>>> import numpy as np
>>> np.set_printoptions(precision=1, suppress=True, linewidth=160, sign=" ")
>>> data = np.load("data.npy")
>>> print(data)
[[ 0  0  0  1]
 [ 1  0  0  0]
 [ 0  0  1  0]
 [ 0  1  0  0]]
>>> print(np.flatnonzero(np.linalg.matrix_power((data != 0) + (data.T != 0) + np.eye(4), 4)[1]))
[ 0  1  3]
>>> x = np.array([2, 2, -3, 2])
>>> h = np.maximum(data @ x, 0)
>>> print(np.tanh(data @ x))
[ 1.  1. -1.  1.]
>>> print(np.linalg.pinv(data))
[[ 0.  1.  0.  0.]
 [ 0.  0.  0.  1.]
 [ 0.  0.  1.  0.]
 [ 1.  0.  0.  0.]]
>>> print(np.linalg.norm(data, axis=0))
[ 1.  1.  1.  1.]
>>> print(data @ data.T)
[[ 1  0  0  0]
 [ 0  1  0  0]
 [ 0  0  1  0]
 [ 0  0  0  1]]
>>> print(data.T @ data)
[[ 1  0  0  0]
 [ 0  1  0  0]
 [ 0  0  1  0]
 [ 0  0  0  1]]
>>> feats = np.loadtxt("mat.csv", delimiter=",")
>>> print(feats)
[[ 1.2 -2.9  2.3  0.1 -0.4 -1.2]
 [ 1.9  1.   7.1  0.1 -0.2 -1.5]
 [ 6.  -1.6 -3.  -0.3  0.5 -0.1]
 [ 4.3  0.8 -1.2 -0.1 -0.6 -0.6]
 [-2.4 -1.3 -3.8 -0.1  0.4  0.3]
 [ 1.6  1.5  0.7 -0.1 -0.5 -1.1]
 [-5.7  0.   5.6  0.2  0.2  1. ]
 [ 0.6  0.8 -6.2 -0.2 -0.2  1.1]
 [-1.9  2.9 -4.9 -0.2  0.2  0.5]
 [ 0.4 -0.1  4.8 -0.2 -0.4  0.5]]
>>> f = np.array([2, 2])
>>> print(np.round(np.cross(feats[2, :3], feats[9, :3]), 1) + 0)
[ -8. -30.   0.]
>>> print(np.convolve(feats[2], f))
[12.   8.8 -9.2 -6.6  0.4  0.8 -0.2]
>>> print(np.polyval(f, feats[2]))
[14.  -1.2 -4.   1.4  3.   1.8]
>>> print(feats.sum(axis=1))
[-0.9  8.4  1.5  2.6 -6.9  2.1  1.3 -4.1 -3.4  5. ]
>>> print(np.diff(feats, axis=0))
[[  0.7   3.9   4.8   0.    0.2  -0.3]
 [  4.1  -2.6 -10.1  -0.4   0.7   1.4]
 [ -1.7   2.4   1.8   0.2  -1.1  -0.5]
 [ -6.7  -2.1  -2.6   0.    1.    0.9]
 [  4.    2.8   4.5   0.   -0.9  -1.4]
 [ -7.3  -1.5   4.9   0.3   0.7   2.1]
 [  6.3   0.8 -11.8  -0.4  -0.4   0.1]
 [ -2.5   2.1   1.3   0.    0.4  -0.6]
 [  2.3  -3.    9.7   0.   -0.6   0. ]]
>>> T = np.stack([feats, 4 * feats, feats[::-1]])
>>> print(np.linalg.matrix_rank(T.reshape(3, -1)))
2
>>> print(np.einsum("bij,cij->bc", T, T))
[[ 337.9 1351.5  -90.3]
 [1351.5 5406.1 -361. ]
 [ -90.3 -361.   337.9]]
>>> print(np.linalg.norm(T, axis=(1, 2)))
[ 18.4  73.5  18.4]
>>> print(T.shape)
(3, 10, 6)
>>> proj = feats @ np.linalg.solve(feats.T @ feats, feats.T)
>>> print(np.diag(proj))
[ 0.7  0.6  0.9  0.4  0.6  0.5  0.5  0.5  0.6  0.9]
>>> print(np.trace(proj))
6.0
>>> print(np.allclose(proj @ proj, proj))
True
>>> rng = np.random.default_rng(326398)
>>> B = feats + rng.integers(-2, 3, (10, 5)) @ rng.integers(-2, 3, (5, 6))
>>> print(B)
[[ -4.8  -6.9  -3.7  10.1   1.6   4.8]
 [  2.9   4.   10.1   2.1   4.8  -6.5]
 [  7.   -9.6  -4.    1.7   7.5   5.9]
 [  4.3   2.8  -0.2  -9.1   0.4  -2.6]
 [ -1.4  -1.3  -1.8 -10.1  -1.6  -0.7]
 [-10.4   2.5  -1.3   2.9  -4.5  -3.1]
 [ -3.7 -12.    2.6   2.2   5.2  12. ]
 [ -7.4   3.8  -8.2  -3.2  -4.2  -0.9]
 [ -0.9   4.9  -1.9  -2.2   3.2  -3.5]
 [  1.4  -1.1   5.8   2.8  -1.4   0.5]]
>>> print(np.abs(B - feats).sum(axis=1))
[ 34.  19.  25.  15.  16.  24.  35.  22.  15.   7.]
>>> print(np.round(np.linalg.svd(B - feats, compute_uv=False), 1) + 0)
[ 25.9  19.5  13.3   8.1   3.7   0. ]
>>> print(B - feats)
[[ -6.  -4.  -6.  10.   2.   6.]
 [  1.   3.   3.   2.   5.  -5.]
 [  1.  -8.  -1.   2.   7.   6.]
 [  0.   2.   1.  -9.   1.  -2.]
 [  1.   0.   2. -10.  -2.  -1.]
 [-12.   1.  -2.   3.  -4.  -2.]
 [  2. -12.  -3.   2.   5.  11.]
 [ -8.   3.  -2.  -3.  -4.  -2.]
 [  1.   2.   3.  -2.   3.  -4.]
 [  1.  -1.   1.   3.  -1.   0.]]
>>> A = np.array([[0, 1, 0, 0], [1, 0, 0, 0], [0, 0, 1, 0], [0, 0, 0, 1]])
>>> x = np.array([9, 5, 6, 8])
>>> print(np.sort(np.abs(np.degrees(np.angle(np.linalg.eigvals(A))))))
[   0.    0.    0.  180.]
>>> print(np.abs(np.linalg.eigvals(A)))
[ 1.  1.  1.  1.]
>>> print(np.linalg.inv(A))
[[ 0.  1.  0.  0.]
 [ 1.  0.  0.  0.]
 [ 0.  0.  1.  0.]
 [ 0.  0.  0.  1.]]
>>> ev, vecs = np.linalg.eigh(A)
>>> print(np.round(vecs @ np.diag(ev) @ vecs.T, 1) + 0)
[[ 0.  1.  0.  0.]
 [ 1.  0.  0.  0.]
 [ 0.  0.  1.  0.]
 [ 0.  0.  0.  1.]]
>>> print((ev > 1e-8).sum(), (ev < -1e-8).sum())
3 1
>>> print(np.unique(ev.round(6) + 0, return_counts=True)[1])
[ 1  3]
